% ipython --no-banner

In [1]: import numpy as np

In [2]: np.set_printoptions(suppress=True, linewidth=120)

In [3]: A = np.load("m.npy")

In [4]: print(A)
[[ 1 -2 -3]
 [-2  1  1]
 [ 2  0 -1]
 [ 3  0 -3]
 [ 1 -2  3]]

In [5]: out = np.c_[A[:, :1] @ np.array([[1]]), np.array([5, -7, 5, -6, -2])]

In [6]: print(out)
[[ 1  5]
 [-2 -7]
 [ 2  5]
 [ 3 -6]
 [ 1 -2]]

In [7]: print(np.round(np.linalg.lstsq(A, out[:, 0])[0], 2) + 0)
[1. 0. 0.]

In [8]: print(np.linalg.matrix_rank(out))
2

In [9]: out = A[0, 0] * A[1:] - np.outer(A[1:, 0], A[0])

In [10]: print(out)
[[ 0 -3 -5]
 [ 0  4  5]
 [ 0  6  6]
 [ 0  0  6]]

In [11]: print(np.flatnonzero(~out.round(6).any(axis=1)))
[]

In [12]: f = np.array([-1, 2, 1])

In [13]: print(np.cross(out[1, :3], out[2, :3]))
[-6  0  0]

In [14]: print(np.array([np.convolve(row, f, "same") for row in out]))
[[  3  -1 -13]
 [ -4   3  14]
 [ -6   6  18]
 [  0  -6  12]]

In [15]: print(np.convolve(out[1], f))
[ 0 -4  3 14  5]

In [16]: print(np.polyval(f, out[1]))
[  1  -7 -14]

In [17]: F = np.array([[-1.16, -1.15, 0.55],
    ...:     [-0.23, 1.1, -4.7],
    ...:     [-0.71, 2.04, -5.13],
    ...:     [-0.7, 2.91, -6.47],
    ...:     [-4.7, 2.96, 1.47],
    ...:     [0.34, -2.02, -1.15],
    ...:     [-1.93, 1.92, -2.53],
    ...:     [-2.06, 2.88, -3.69],
    ...:     [-1.75, -0.53, 0.78],
    ...:     [-1.37, 1.88, -3.58],
    ...:     [-2.22, -0.49, 1.67],
    ...:     [-1.68, 0.02, -0.16],
    ...:     [-2.7, 1.87, -0.91],
    ...:     [-3.34, 1.49, 0.94]])

In [18]: Ac = (F - F.mean(axis=0)) / F.std(axis=0)

In [19]: print(np.argwhere(np.abs(Ac) > 2))
[[4 0]]

In [20]: b = np.linalg.lstsq(np.delete(Ac, 0, axis=1), Ac[:, 0])[0]

In [21]: print(round(float(1 - np.var(Ac[:, 0] - np.delete(Ac, 0, axis=1) @ b)), 2))
1.0

In [22]: W2 = F[[5, 3]].astype(float)

In [23]: for _ in range(6):
    ...:     z = np.linalg.norm(F[:, None] - W2, axis=-1).argmin(axis=1)
    ...:     W2 = np.array([F[z == j].mean(axis=0) for j in range(2)])
    ...: 

In [24]: print(z)
[0 1 1 1 0 0 1 1 0 1 0 0 0 0]

In [25]: print(W2.round(2))
[[-2.15  0.27  0.4 ]
 [-1.17  2.12 -4.35]]

In [26]: print(np.bincount(z))
[8 6]

In [27]: print(np.abs(W2[1] - W2[0]).argmax())
2

In [28]: X = np.load("x.npy")

In [29]: print(X)
[[ 0.    0.96 -0.64  0.16  0.  ]
 [ 0.   -0.48  0.32 -0.08  0.  ]
 [ 0.    0.48 -0.32  0.08  0.  ]
 [ 0.   -0.12  0.08 -0.02  0.  ]]

In [30]: # rows and columns are dependent

In [31]: np.linalg.inv(X)
LinAlgError: Last 2 dimensions of the array must be square


In [32]: print(np.abs(np.diag(np.linalg.qr(X)[1])) > 1e-9)
[False  True False False]

In [33]: print(np.round(X @ np.linalg.pinv(X) @ X, 2))
[[ 0.    0.96 -0.64  0.16  0.  ]
 [ 0.   -0.48  0.32 -0.08  0.  ]
 [ 0.    0.48 -0.32  0.08  0.  ]
 [ 0.   -0.12  0.08 -0.02  0.  ]]

In [34]: print(round(float(np.trace(np.linalg.pinv(X) @ X)), 2))
1.0

In [35]: vec = np.array([-1, 0, -2, -1, 0])

In [36]: h1 = np.maximum(X @ vec, 0)

In [37]: print(X * (h1 > 1e-9)[:, None])
[[ 0.    0.96 -0.64  0.16  0.  ]
 [ 0.   -0.    0.   -0.    0.  ]
 [ 0.    0.48 -0.32  0.08  0.  ]
 [ 0.   -0.    0.   -0.    0.  ]]

In [38]: print(np.round(X.T @ h1, 2))
[ 0.    1.34 -0.9   0.22  0.  ]

In [39]: print(np.round(np.tanh(X @ vec), 2))
[ 0.81 -0.51  0.51 -0.14]
